$ python -q
>>> import numpy as np
>>> np.set_printoptions(precision=2, suppress=True, linewidth=140)
>>> tidy = lambda a: np.round(a, 2) + 0
>>> data = np.array([[8.96, 11.0, 10.01],
...     [12.04, -4.01, 4.01],
...     [20.95, -28.99, -4.0],
...     [-9.02, -27.04, -17.99],
...     [-27.01, 18.97, -3.98],
...     [-24.01, 8.01, -7.98]])
>>> data
array([[  8.96,  11.  ,  10.01],
       [ 12.04,  -4.01,   4.01],
       [ 20.95, -28.99,  -4.  ],
       [ -9.02, -27.04, -17.99],
       [-27.01,  18.97,  -3.98],
       [-24.01,   8.01,  -7.98]])
>>> Uu, sv, Vh = np.linalg.svd(data)
>>> np.argmax(sv[:-1] / (sv[1:] + 1e-6)) + 1
np.int64(2)
>>> tidy(sv)
array([55.78, 40.1 ,  0.05])
>>> B = Uu[:, :2] @ np.diag(sv[:2]) @ Vh[:2]
>>> np.linalg.matrix_rank(B)
np.int64(2)
>>> np.linalg.matrix_rank(data, rtol=0.05)
np.int64(2)
>>> tidy(np.linalg.norm(data - B) / np.linalg.norm(data))
np.float64(0.0)
>>> T = np.stack([data, 5 * data, data[::-1]])
>>> tidy(np.linalg.norm(T, axis=(1, 2)))
array([ 68.7, 343.5,  68.7])
>>> T.shape
(3, 6, 3)
>>> tidy(np.einsum("bij,cij->bc", T, T))
array([[  4719.65,  23598.25,     85.5 ],
       [ 23598.25, 117991.26,    427.51],
       [    85.5 ,    427.51,   4719.65]])
>>> (T @ data.T).shape
(3, 6, 6)
>>> rng = np.random.default_rng(13303)
>>> B = data + rng.integers(-2, 3, (6, 2)) @ rng.integers(-2, 3, (2, 3))
>>> tidy(B)
array([[  8.96,  11.  ,  10.01],
       [ 11.04,  -7.01,   3.01],
       [ 20.95, -24.99,  -4.  ],
       [ -6.02, -28.04, -14.99],
       [-26.01,  15.97,  -2.98],
       [-26.01,   6.01,  -9.98]])
>>> np.linalg.matrix_rank(B - data, tol=1e-8)
np.int64(2)
>>> tidy(np.linalg.svd(B - data, compute_uv=False))
array([6.26, 5.46, 0.  ])
>>> def softmax(z):
...     e = np.exp(z - z.max(axis=-1, keepdims=True))
...     return e / e.sum(axis=-1, keepdims=True)
... 
>>> tidy(softmax(data[2]))
array([1., 0., 0.])
>>> S = data @ data.T / np.sqrt(3)
>>> softmax(S)[2] @ data
array([ 20.95, -28.99,  -4.  ])
>>> tidy(softmax(S))
array([[1., 0., 0., 0., 0., 0.],
       [0., 0., 1., 0., 0., 0.],
       [0., 0., 1., 0., 0., 0.],
       [0., 0., 0., 1., 0., 0.],
       [0., 0., 0., 0., 1., 0.],
       [0., 0., 0., 0., 1., 0.]])
>>> E = np.loadtxt("mat.csv", delimiter=",")
>>> E
array([[-1.,  0., -4., -3.,  0.],
       [ 5.,  0.,  1.,  0.,  0.],
       [-3.,  0.,  0.,  0.,  4.],
       [ 0.,  0., -3.,  0.,  0.],
       [ 0.,  0.,  0.,  5.,  0.],
       [ 0.,  0., -2.,  4.,  0.]])
>>> f = np.array([0, 3])
>>> np.array([np.convolve(row, f, "same") for row in E])
array([[  0.,  -3.,   0., -12.,  -9.],
       [  0.,  15.,   0.,   3.,   0.],
       [  0.,  -9.,   0.,   0.,   0.],
       [  0.,   0.,   0.,  -9.,   0.],
       [  0.,   0.,   0.,   0.,  15.],
       [  0.,   0.,   0.,  -6.,  12.]])
>>> np.cross(E[2, :3], E[5, :3])
array([-0., -6., -0.])
>>> Uu, sv, Vh = np.linalg.svd(E)
>>> V = Vh[:(sv > 1e-8).sum()]
>>> x = E[0] + 2 * E[4] + rng.integers(2) * np.eye(5)[1]
>>> x
array([-1.,  0., -4.,  7.,  0.])
>>> np.allclose(V.T @ V @ x, x)
True
>>> np.linalg.matrix_rank(np.vstack([E, x]))
np.int64(4)
>>> w1 = np.array([[0, 2, 1, 1, 3],
...     [3, 2, 2, 2, 1],
...     [1, 3, 1, 3, 0],
...     [2, 0, 3, 0, 2],
...     [1, 3, 2, 3, 0]])
>>> c = np.array([-1, -1, -2, 1, -2])
>>> hid = np.maximum(E @ w1 + c, 0)
>>> hid
array([[ 0.,  0.,  0.,  0.,  0.],
       [ 0., 12.,  4.,  9., 13.],
       [ 3.,  5.,  3., 10.,  0.],
       [ 0.,  0.,  0.,  0.,  0.],
       [ 9.,  0., 13.,  1.,  8.],
       [ 5.,  0.,  8.,  0.,  6.]])
>>> basis = np.array([[1, 1], [1, 2], [2, 0], [1, 1], [0, 1]])
>>> w1 @ basis
array([[ 5,  8],
       [11, 10],
       [ 9, 10],
       [ 8,  4],
       [11, 10]])
>>> T = np.stack([E, 4 * E, E[::-1]])
>>> np.linalg.matrix_rank(T.reshape(3, -1))
np.int64(2)
>>> np.linalg.matrix_rank(T)
array([4, 4, 4])
>>> tidy(np.linalg.norm(T, axis=(1, 2)))
array([11.45, 45.78, 11.45])
>>> np.einsum("bij,cij->bc", T, T)
array([[ 131.,  524.,   -8.],
       [ 524., 2096.,  -32.],
       [  -8.,  -32.,  131.]])
>>> J = np.load("run14.npy")
>>> J
array([[0, 0, 0, 1],
       [0, 0, 0, 0],
       [2, 0, 0, 0],
       [0, 0, 0, 0]])
>>> Uu, sv, Vh = np.linalg.svd(J)
>>> np.argmax(sv[:-1] / (sv[1:] + 1e-6)) + 1
np.int64(2)
>>> sv
array([ 2.,  1., -0.,  0.])
>>> B = Uu[:, :2] @ np.diag(sv[:2]) @ Vh[:2]
>>> tidy(np.linalg.norm(J - B) / np.linalg.norm(J))
np.float64(0.0)
>>> np.linalg.matrix_rank(B)
np.int64(2)
>>> np.abs(J - B).max()
np.float64(0.0)
>>> O, _ = np.linalg.qr(np.array([[1.4, 0.3, -1.2, 1.0, 0.4, 0.4],
...     [1.1, -0.4, -0.3, -1.9, 1.3, -1.7],
...     [0.2, -1.0, 0.3, 0.1, -0.6, 0.9],
...     [1.2, 0.1, 0.4, -1.2, -1.0, -0.3],
...     [1.8, -1.2, -0.4, -1.9, 0.2, -0.7],
...     [-0.1, 0.6, -0.6, 1.0, -0.6, 0.5]]))
>>> m1 = O[:, :4]
>>> tidy(m1)
array([[-0.5 ,  0.46, -0.46, -0.44],
       [-0.39, -0.05, -0.03,  0.63],
       [-0.07, -0.61, -0.04, -0.58],
       [-0.43,  0.29,  0.8 , -0.21],
       [-0.64, -0.44, -0.17,  0.16],
       [ 0.04,  0.37, -0.34,  0.02]])
>>> B = np.c_[m1[:, :1] @ np.array([[1]]), np.array([-2, 2, 0, 2, -1, 2])]
>>> tidy(B)
array([[-0.5 , -2.  ],
       [-0.39,  2.  ],
       [-0.07,  0.  ],
       [-0.43,  2.  ],
       [-0.64, -1.  ],
       [ 0.04,  2.  ]])
>>> np.linalg.matrix_rank(np.c_[m1, B])
np.int64(5)
>>> tidy(np.linalg.norm(np.linalg.qr(m1)[0].T @ B, axis=0) ** 2 / ((B ** 2).sum(axis=0) + 1e-12))
array([1.  , 0.41])
>>> tidy(np.linalg.lstsq(m1, B[:, 0])[0])
array([1., 0., 0., 0.])
>>> lab = rng.permutation(4)
>>> lab
array([3, 2, 1, 0])
>>> B = J[lab][:, lab]
>>> tidy(np.sort(np.abs(np.linalg.eigvals(B))))
array([0., 0., 0., 0.])
>>> tidy(np.linalg.det(B)), tidy(np.linalg.det(J[lab]))
(np.float64(0.0), np.float64(0.0))
>>> np.trace(B)
np.int64(0)
>>> np.diag(B)
array([0, 0, 0, 0])
>>> W0 = np.load("out5.npy")
>>> W0
array([[0, 0, 0, 1, 0],
       [0, 0, 0, 0, 1],
       [0, 1, 0, 0, 0],
       [0, 0, 1, 0, 0],
       [1, 0, 0, 0, 0]])
>>> lab = rng.permutation(5)
>>> lab
array([4, 3, 1, 0, 2])
>>> B = W0[lab][:, lab]
>>> B
array([[0, 0, 0, 1, 0],
       [0, 0, 0, 0, 1],
       [1, 0, 0, 0, 0],
       [0, 1, 0, 0, 0],
       [0, 0, 1, 0, 0]])
>>> tidy(np.linalg.det(B)), tidy(np.linalg.det(W0[lab]))
(np.float64(1.0), np.float64(1.0))
>>> np.diag(B)
array([0, 0, 0, 0, 0])
>>> T = np.stack([W0, -3 * W0, W0[::-1]])
>>> T.sum(axis=0)
array([[ 1,  0,  0, -2,  0],
       [ 0,  0,  1,  0, -2],
       [ 0, -1,  0,  0,  0],
       [ 0,  0, -2,  0,  1],
       [-2,  0,  0,  1,  0]])
>>> tidy(np.linalg.norm(T, axis=(1, 2)))
array([2.24, 6.71, 2.24])
>>> np.linalg.matrix_rank(T.reshape(3, -1))
np.int64(2)
>>> f = np.array([3, 1])
>>> np.convolve(W0[3], f)
array([0, 0, 3, 1, 0, 0])
>>> np.array([np.convolve(row, f, "same") for row in W0])
array([[0, 0, 0, 3, 1],
       [0, 0, 0, 0, 3],
       [0, 3, 1, 0, 0],
       [0, 0, 3, 1, 0],
       [3, 1, 0, 0, 0]])
>>> np.cross(W0[3, :3], W0[4, :3])
array([0, 1, 0])
>>> np.correlate(W0[3], W0[4], "full")
array([0, 0, 0, 0, 0, 0, 1, 0, 0])
>>> O, R = np.linalg.qr(W0)
>>> R
array([[-1.,  0.,  0.,  0.,  0.],
       [ 0., -1.,  0.,  0.,  0.],
       [ 0.,  0., -1.,  0.,  0.],
       [ 0.,  0.,  0., -1.,  0.],
       [ 0.,  0.,  0.,  0.,  1.]])
>>> tidy(np.sort(np.abs(np.linalg.eigvals(W0)))[::-1])
array([1., 1., 1., 1., 1.])
>>> np.linalg.matrix_power(W0, 2)
array([[0, 0, 1, 0, 0],
       [1, 0, 0, 0, 0],
       [0, 0, 0, 0, 1],
       [0, 1, 0, 0, 0],
       [0, 0, 0, 1, 0]])
>>> W0.sum(axis=1)
array([1, 1, 1, 1, 1])
>>> pr = np.eye(5)[0]
>>> for _ in range(5):
...     pr = pr @ W0
...     print(pr.round(2))
... 
[0. 0. 0. 1. 0.]
[0. 0. 1. 0. 0.]
[0. 1. 0. 0. 0.]
[0. 0. 0. 0. 1.]
[1. 0. 0. 0. 0.]
>>> feats = np.array([[3.0, 1.0, 0.0, 0.0, 0.0, 0.0, 0.0, 0.0],
...     [0.0, 3.0, 1.0, 0.0, 0.0, 0.0, 0.0, 0.0],
...     [0.0, 0.0, 3.0, 1.0, 0.0, 0.0, 0.0, 0.0],
...     [0.0, 0.0, 0.0, 3.0, 1.0, 0.0, 0.0, 0.0],
...     [0.0, 0.0, 0.0, 0.0, 3.0, 1.0, 0.0, 0.0],
...     [0.0, 0.0, 0.0, 0.0, 0.0, 3.0, 1.0, 0.0],
...     [0.0, 0.0, 0.0, 0.0, 0.0, 0.0, 3.0, 1.0],
...     [0.0, 0.0, 0.0, 0.0, 0.0, 0.0, 0.0, 3.0]])
>>> feats @ feats
array([[9., 6., 1., 0., 0., 0., 0., 0.],
       [0., 9., 6., 1., 0., 0., 0., 0.],
       [0., 0., 9., 6., 1., 0., 0., 0.],
       [0., 0., 0., 9., 6., 1., 0., 0.],
       [0., 0., 0., 0., 9., 6., 1., 0.],
       [0., 0., 0., 0., 0., 9., 6., 1.],
       [0., 0., 0., 0., 0., 0., 9., 6.],
       [0., 0., 0., 0., 0., 0., 0., 9.]])
>>> [int(np.linalg.matrix_rank(np.linalg.matrix_power(feats, p))) for p in range(1, 9)]
[8, 8, 8, 8, 8, 8, 8, 8]
>>> np.linalg.matrix_rank(feats - feats[0, 0] * np.eye(8))
np.int64(7)
>>> gram = feats.T @ feats
>>> (feats @ feats.T).shape
(8, 8)
>>> tidy(np.linalg.eigvalsh(gram)[::-1])
array([15.62, 14.52, 12.86, 10.84,  8.74,  6.81,  5.29,  4.33])
>>> np.linalg.matrix_rank(gram)
np.int64(8)
>>> np.trace(gram), (feats ** 2).sum()
(np.float64(79.0), np.float64(79.0))
>>> np.allclose(gram, gram.T)
True
